$ python3 -q
>>> import numpy as np
>>> import numpy.linalg as la
>>> np.set_printoptions(precision=3, suppress=True, linewidth=120)
>>> F = np.loadtxt("run12.csv", delimiter=",")
>>> F
array([[-30.495,   7.097,   1.443],
       [ 19.128,  -5.621,   6.758],
       [ 25.514,  -8.115,  15.812],
       [-37.351, -12.275, -17.832],
       [ 35.378, -10.383,   3.87 ],
       [  1.541,   6.211,  -3.521],
       [-14.701,  10.47 ,   2.611],
       [ 21.442,   2.138,   0.72 ],
       [ 38.603,  10.032,  -2.524],
       [-19.783, -26.326,  -3.688],
       [ -1.827,   1.957,  21.538],
       [ -6.826, -24.093, -12.72 ],
       [  9.696,   7.456, -20.18 ],
       [ 36.62 ,   7.156, -12.936],
       [ 35.354,  17.979,   7.679],
       [-17.624,   6.956,  -4.225],
       [  1.573,  15.611,  -8.545],
       [ 12.257,  -0.374,   0.81 ],
       [ 48.655,   7.866,  -2.458],
       [  5.459, -23.647,  15.035]])
>>> Uu, sigma = la.svd(F)
Traceback (most recent call last):
  File "<python-input-5>", line 1, in <module>
    Uu, sigma = la.svd(F)
    ^^^^^^^^^
ValueError: too many values to unpack (expected 2)
>>> Uu, sigma, VT = la.svd(F, full_matrices=False)
>>> np.round(Uu.T @ F @ VT.T, 3) + 0
array([[114.452,   0.   ,   0.   ],
       [  0.   ,  55.904,   0.   ],
       [  0.   ,   0.   ,  45.361]])
>>> sigma
array([114.452,  55.904,  45.361])
>>> np.round(Uu.T @ Uu, 3) + 0
array([[1., 0., 0.],
       [0., 1., 0.],
       [0., 0., 1.]])
>>> np.allclose(Uu * sigma @ VT, F)
True
>>> np.round(VT @ VT.T, 3) + 0
array([[1., 0., 0.],
       [0., 1., 0.],
       [0., 0., 1.]])
>>> np.round(np.sqrt((sigma ** 2).sum()), 3), round(float(la.norm(F)), 3)
(np.float64(135.212), 135.212)
>>> Uu.shape, sigma.shape, VT.shape
((20, 3), (3,), (3, 3))
>>> Xs = F - F.mean(axis=0)
>>> Uu, sigma, VT = la.svd(Xs, full_matrices=False)
>>> np.abs(VT[0]).argmax()
np.int64(0)
>>> VT[0] * np.sign(VT[0, np.abs(VT[0]).argmax()])
array([0.976, 0.194, 0.1  ])
>>> Xs = (F - F.mean(axis=0)) / F.std(axis=0)
>>> Xs.std(axis=0)
array([1., 1., 1.])
>>> b = la.lstsq(np.delete(Xs, 0, axis=1), Xs[:, 0])[0]
>>> b
array([0.3  , 0.224])
>>> hat = F @ la.solve(F.T @ F, F.T)
>>> np.allclose(hat @ hat, hat)
True
>>> la.matrix_rank(np.eye(20) - hat)
np.int64(17)
>>> np.trace(hat)
np.float64(3.0)
>>> A = np.loadtxt("block9.csv", delimiter=",")
>>> A
array([[21.,  0.,  2.],
       [ 2., 39.,  2.],
       [-1.,  0., 18.]])
>>> evals, evecs = la.eig(A)
>>> A @ evecs[:, 0] - evals[0] * evecs[:, 0]
array([0., 0., 0.])
>>> np.sort(la.eigvals(A.T))
array([19., 20., 39.])
>>> np.sort(la.eigvals(la.inv(A)))
array([0.026, 0.05 , 0.053])
>>> np.prod(evals)
np.float64(14820.0)
>>> m1 = np.load("arr.npy")
>>> m1
array([[ 1.79 , -0.989, -0.496,  1.038],
       [-0.989,  1.406,  0.106,  1.614],
       [-0.496,  0.106,  2.296,  0.485],
       [ 1.038,  1.614,  0.485, -0.492]])
>>> np.all(la.eigvalsh(m1) > 0)
np.False_
>>> round(float(la.eigvalsh(m1).min()), 3)
-2.0
>>> [round(float(la.det(m1[:i, :i])), 2) + 0 for i in range(1, 5)]
[1.79, 1.54, 3.27, -24.0]
>>> try:
...     la.cholesky(m1)
... except la.LinAlgError as e:
...     print(e)
... 
Matrix is not positive definite
>>> rng = np.random.default_rng(8)
>>> z = rng.permutation(3)
>>> z
array([1, 2, 0])
>>> M2 = A[z][:, z]
>>> np.trace(M2)
np.float64(78.0)
>>> f, r1 = m1[3], m1[1]
>>> np.round(f @ r1, 3)
np.float64(0.5)
>>> p = (f @ r1) / (f @ f) * f
>>> r1 - p
array([-1.114,  1.212,  0.048,  1.673])
>>> round(float((r1 - p) @ f), 3)
0.0
>>> np.round(la.norm(f + r1) ** 2 + la.norm(f - r1) ** 2, 3)
np.float64(19.462)
>>> la.matrix_rank(np.outer(f, r1))
np.int64(1)
>>> def softmax(z):
...     e = np.exp(z - z.max(axis=-1, keepdims=True))
...     return e / e.sum(axis=-1, keepdims=True)
... 
>>> softmax(m1).sum(axis=1)
array([1., 1., 1., 1.])
>>> softmax(m1[2] + 2)
array([0.046, 0.084, 0.748, 0.122])
>>> np.round(softmax(10 * m1[2]), 3) + 0
array([0., 0., 1., 0.])
>>> S = m1 @ m1.T / np.sqrt(4)
>>> softmax(S).round(6).argmax(axis=1)
array([0, 1, 2, 3])
>>> softmax(S + np.triu(np.full(S.shape, -np.inf), 1))
array([[1.   , 0.   , 0.   , 0.   ],
       [0.028, 0.972, 0.   , 0.   ],
       [0.022, 0.112, 0.867, 0.   ],
       [0.069, 0.113, 0.115, 0.704]])
>>> softmax(S)[2] @ m1
array([-0.41 ,  0.31 ,  1.902,  0.557])
